$ python -q
>>> import numpy as np
>>> np.set_printoptions(precision=2, suppress=True, linewidth=100, sign=" ")
>>> J = np.vander(np.arange(6) - 4, 4, increasing=True)
>>> J
array([[  1,  -4,  16, -64],
       [  1,  -3,   9, -27],
       [  1,  -2,   4,  -8],
       [  1,  -1,   1,  -1],
       [  1,   0,   0,   0],
       [  1,   1,   1,   1]])
>>> # column 3 dominates
>>> out = np.c_[J[:, :1] @ np.array([[0]]), np.array([0, 4, 0, 0, 2, 1])]
>>> out
array([[ 0,  0],
       [ 0,  4],
       [ 0,  0],
       [ 0,  0],
       [ 0,  2],
       [ 0,  1]])
>>> np.linalg.norm(out - J @ np.linalg.lstsq(J, out)[0], axis=0)
array([ 0.  ,  3.29])
>>> np.linalg.lstsq(J, out[:, 0])[0]
array([ 0.,  0.,  0.,  0.])
>>> left, s, vt = np.linalg.svd(out, full_matrices=False)
>>> vt @ vt.T
array([[ 1.,  0.],
       [ 0.,  1.]])
>>> s
array([ 4.58,  0.  ])
>>> left.shape, s.shape, vt.shape
((6, 2), (2,), (2, 2))
>>> left.T @ out @ vt.T
array([[ 4.58,  0.  ],
       [ 0.  ,  0.  ]])
>>> np.allclose(left * s @ vt, out)
True
>>> np.cumsum(s ** 2) / np.sum(s ** 2)
array([ 1.,  1.])
>>> print(round(np.sqrt((s ** 2).sum()), 2), np.round(np.linalg.norm(out), 2))
4.58 4.58
>>> x0 = np.array([1, 0, 2, 2])
>>> y = J @ x0
>>> try:
...     np.linalg.solve(J, y)
... except np.linalg.LinAlgError as e:
...     print("failed:", e)
... 
failed: Last 2 dimensions of the array must be square
>>> y
array([-95, -35,  -7,   1,   1,   5])
>>> rng = np.random.default_rng(97628)
>>> y = y + 0.05 * rng.normal(size=6)
>>> print(y)
[-94.97 -34.97  -6.99   0.98   0.95   5.08]
>>> beta, *_ = np.linalg.lstsq(J, y)
>>> [round(float(np.linalg.norm(np.linalg.solve(J.T @ J + lam * np.eye(4), J.T @ y))), 2) for lam in (0, 1, 10, 100)]
[3.03, 2.77, 2.0, 1.4]
>>> print(beta)
[ 0.96  0.05  2.05  2.01]
>>> np.round(J.T @ (y - J @ beta), 2) + 0
array([ 0.,  0.,  0.,  0.])
>>> np.unravel_index(np.abs(J).argmax(), J.shape)
(np.int64(0), np.int64(3))
>>> np.count_nonzero(J)
np.int64(21)
>>> np.diff(J, axis=0)
array([[ 0,  1, -7, 37],
       [ 0,  1, -5, 19],
       [ 0,  1, -3,  7],
       [ 0,  1, -1,  1],
       [ 0,  1,  1,  1]])
>>> np.linalg.rank(J)
Traceback (most recent call last):
  File "<python-input-31>", line 1, in <module>
    np.linalg.rank(J)
    ^^^^^^^^^^^^^^
AttributeError: module 'numpy.linalg' has no attribute 'rank'
>>> J.shape
(6, 4)
>>> left, s, vt = np.linalg.svd(J, full_matrices=False)
>>> np.cumsum(s ** 2) / np.sum(s ** 2)
array([ 1.,  1.,  1.,  1.])
>>> round(float(np.sqrt((s ** 2).sum())), 2), np.round(np.linalg.norm(J), 2)
(72.68, np.float64(72.68))
>>> print(s)
[ 72.56   3.77   1.71   1.07]
>>> print(np.abs(left[:, 0]).round(6).argmax())
0
>>> np.allclose(left * s @ vt, J)
True
>>> (s > 1e-8).sum()
np.int64(4)
>>> X = np.loadtxt("run17.csv", delimiter=",")
>>> print(X)
[[ 3.  5.  0.  4.  9.  0.  6.  0.  0.  0.]
 [ 1.  6.  0.  9.  3.  0.  6.  0.  0.  0.]
 [ 0.  0.  6.  0.  0.  7.  0.  0.  2.  0.]
 [ 3.  2.  0.  7.  8.  0.  7.  0.  0.  0.]
 [ 5.  3.  0.  3.  3.  0.  2.  0.  0.  0.]
 [ 0.  0.  8.  0.  0.  1.  0.  9.  7.  6.]
 [ 2.  2.  0.  6.  4.  0.  4.  0.  0.  0.]
 [ 0.  0.  4.  0.  0.  3.  0.  4.  4.  7.]
 [ 0.  0.  5.  0.  0.  4.  0.  5.  2.  4.]
 [ 0.  0.  2.  0.  0.  5.  0.  2.  2.  4.]]
>>> # 2 groups of indices that never mix
>>> idx = rng.permutation(10)
>>> idx
array([ 1,  8,  3,  2,  7,  6,  4,  0,  5,  9])
>>> out = X[idx][:, idx]
>>> out
array([[ 6.,  0.,  9.,  0.,  0.,  6.,  3.,  1.,  0.,  0.],
       [ 0.,  2.,  0.,  5.,  5.,  0.,  0.,  0.,  4.,  4.],
       [ 2.,  0.,  7.,  0.,  0.,  7.,  8.,  3.,  0.,  0.],
       [ 0.,  2.,  0.,  6.,  0.,  0.,  0.,  0.,  7.,  0.],
       [ 0.,  4.,  0.,  4.,  4.,  0.,  0.,  0.,  3.,  7.],
       [ 2.,  0.,  6.,  0.,  0.,  4.,  4.,  2.,  0.,  0.],
       [ 3.,  0.,  3.,  0.,  0.,  2.,  3.,  5.,  0.,  0.],
       [ 5.,  0.,  4.,  0.,  0.,  6.,  9.,  3.,  0.,  0.],
       [ 0.,  7.,  0.,  8.,  9.,  0.,  0.,  0.,  1.,  6.],
       [ 0.,  2.,  0.,  2.,  2.,  0.,  0.,  0.,  5.,  4.]])
>>> np.sort(np.abs(np.linalg.eigvals(out)))
array([  0.48,   2.05,   2.05,   3.99,   4.21,   4.45,   4.45,   4.51,  20.39,  22.08])
>>> np.allclose(out, X)
False
>>> np.trace(out)
np.float64(40.0)
>>> x0 = np.array([-2, -1, -2, -3, -1, -1, -3, 1, 2, 2])
>>> y = X @ x0
>>> y
array([-50., -56., -15., -58., -31.,  18., -40.,  15.,   3.,   5.])
>>> np.round(np.linalg.solve(X, y + X[:, 4]), 2) + 0
array([-2., -1., -2., -3.,  0., -1., -3.,  1.,  2.,  2.])
>>> np.linalg.solve(X, y)
array([-2., -1., -2., -3., -1., -1., -3.,  1.,  2.,  2.])
>>> np.linalg.solve(X, 4 * y)
array([ -8.,  -4.,  -8., -12.,  -4.,  -4., -12.,   4.,   8.,   8.])
>>> M = np.load("x.npy")
>>> print(M)
[[-2 -1  0  1  2  3  4  5  6  7]
 [ 8  9 10 11 12 13 14 15 16 17]
 [18 19 20 21 22 23 24 25 26 27]
 [28 29 30 31 32 33 34 35 36 37]
 [38 39 40 41 42 43 44 45 46 47]
 [48 49 50 51 52 53 54 55 56 57]
 [58 59 60 61 62 63 64 65 66 67]
 [68 69 70 71 72 73 74 75 76 77]
 [78 79 80 81 82 83 84 85 86 87]
 [88 89 90 91 92 93 94 95 96 97]]
>>> # null space of dimension 8
>>> theta = np.radians(72)
>>> R = np.eye(10)
>>> R[0, 0] = R[1, 1] = np.cos(theta)
>>> R[0, 1], R[1, 0] = -np.sin(theta), np.sin(theta)
>>> R
array([[ 0.31, -0.95,  0.  ,  0.  ,  0.  ,  0.  ,  0.  ,  0.  ,  0.  ,  0.  ],
       [ 0.95,  0.31,  0.  ,  0.  ,  0.  ,  0.  ,  0.  ,  0.  ,  0.  ,  0.  ],
       [ 0.  ,  0.  ,  1.  ,  0.  ,  0.  ,  0.  ,  0.  ,  0.  ,  0.  ,  0.  ],
       [ 0.  ,  0.  ,  0.  ,  1.  ,  0.  ,  0.  ,  0.  ,  0.  ,  0.  ,  0.  ],
       [ 0.  ,  0.  ,  0.  ,  0.  ,  1.  ,  0.  ,  0.  ,  0.  ,  0.  ,  0.  ],
       [ 0.  ,  0.  ,  0.  ,  0.  ,  0.  ,  1.  ,  0.  ,  0.  ,  0.  ,  0.  ],
       [ 0.  ,  0.  ,  0.  ,  0.  ,  0.  ,  0.  ,  1.  ,  0.  ,  0.  ,  0.  ],
       [ 0.  ,  0.  ,  0.  ,  0.  ,  0.  ,  0.  ,  0.  ,  1.  ,  0.  ,  0.  ],
       [ 0.  ,  0.  ,  0.  ,  0.  ,  0.  ,  0.  ,  0.  ,  0.  ,  1.  ,  0.  ],
       [ 0.  ,  0.  ,  0.  ,  0.  ,  0.  ,  0.  ,  0.  ,  0.  ,  0.  ,  1.  ]])
>>> out = M @ R.T
>>> np.allclose(M @ M.T, out @ out.T)
True
>>> round(np.linalg.det(R), 2), round(float(np.trace(R)), 2)
(np.float64(1.0), 8.62)
>>> out = R + rng.integers(-2, 3, (10, 1)) @ rng.integers(-2, 3, (1, 10))
>>> out
array([[-1.69, -0.95,  2.  , -2.  , -1.  ,  1.  , -1.  ,  2.  , -1.  ,  1.  ],
       [ 0.95,  0.31,  0.  ,  0.  ,  0.  ,  0.  ,  0.  ,  0.  ,  0.  ,  0.  ],
       [ 0.  ,  0.  ,  1.  ,  0.  ,  0.  ,  0.  ,  0.  ,  0.  ,  0.  ,  0.  ],
       [-4.  ,  0.  ,  4.  , -3.  , -2.  ,  2.  , -2.  ,  4.  , -2.  ,  2.  ],
       [-2.  ,  0.  ,  2.  , -2.  ,  0.  ,  1.  , -1.  ,  2.  , -1.  ,  1.  ],
       [-4.  ,  0.  ,  4.  , -4.  , -2.  ,  3.  , -2.  ,  4.  , -2.  ,  2.  ],
       [-2.  ,  0.  ,  2.  , -2.  , -1.  ,  1.  ,  0.  ,  2.  , -1.  ,  1.  ],
       [ 2.  ,  0.  , -2.  ,  2.  ,  1.  , -1.  ,  1.  , -1.  ,  1.  , -1.  ],
       [-2.  ,  0.  ,  2.  , -2.  , -1.  ,  1.  , -1.  ,  2.  ,  0.  ,  1.  ],
       [ 0.  ,  0.  ,  0.  ,  0.  ,  0.  ,  0.  ,  0.  ,  0.  ,  0.  ,  1.  ]])
>>> np.abs(out - R).sum(axis=1)
array([ 13.,   0.,   0.,  26.,  13.,  26.,  13.,  13.,  13.,   0.])
>>> out - R
array([[-2.,  0.,  2., -2., -1.,  1., -1.,  2., -1.,  1.],
       [ 0.,  0.,  0.,  0.,  0.,  0.,  0.,  0.,  0.,  0.],
       [ 0.,  0.,  0.,  0.,  0.,  0.,  0.,  0.,  0.,  0.],
       [-4.,  0.,  4., -4., -2.,  2., -2.,  4., -2.,  2.],
       [-2.,  0.,  2., -2., -1.,  1., -1.,  2., -1.,  1.],
       [-4.,  0.,  4., -4., -2.,  2., -2.,  4., -2.,  2.],
       [-2.,  0.,  2., -2., -1.,  1., -1.,  2., -1.,  1.],
       [ 2.,  0., -2.,  2.,  1., -1.,  1., -2.,  1., -1.],
       [-2.,  0.,  2., -2., -1.,  1., -1.,  2., -1.,  1.],
       [ 0.,  0.,  0.,  0.,  0.,  0.,  0.,  0.,  0.,  0.]])
>>> np.linalg.matrix_rank(out - R, tol=1e-8)
np.int64(1)
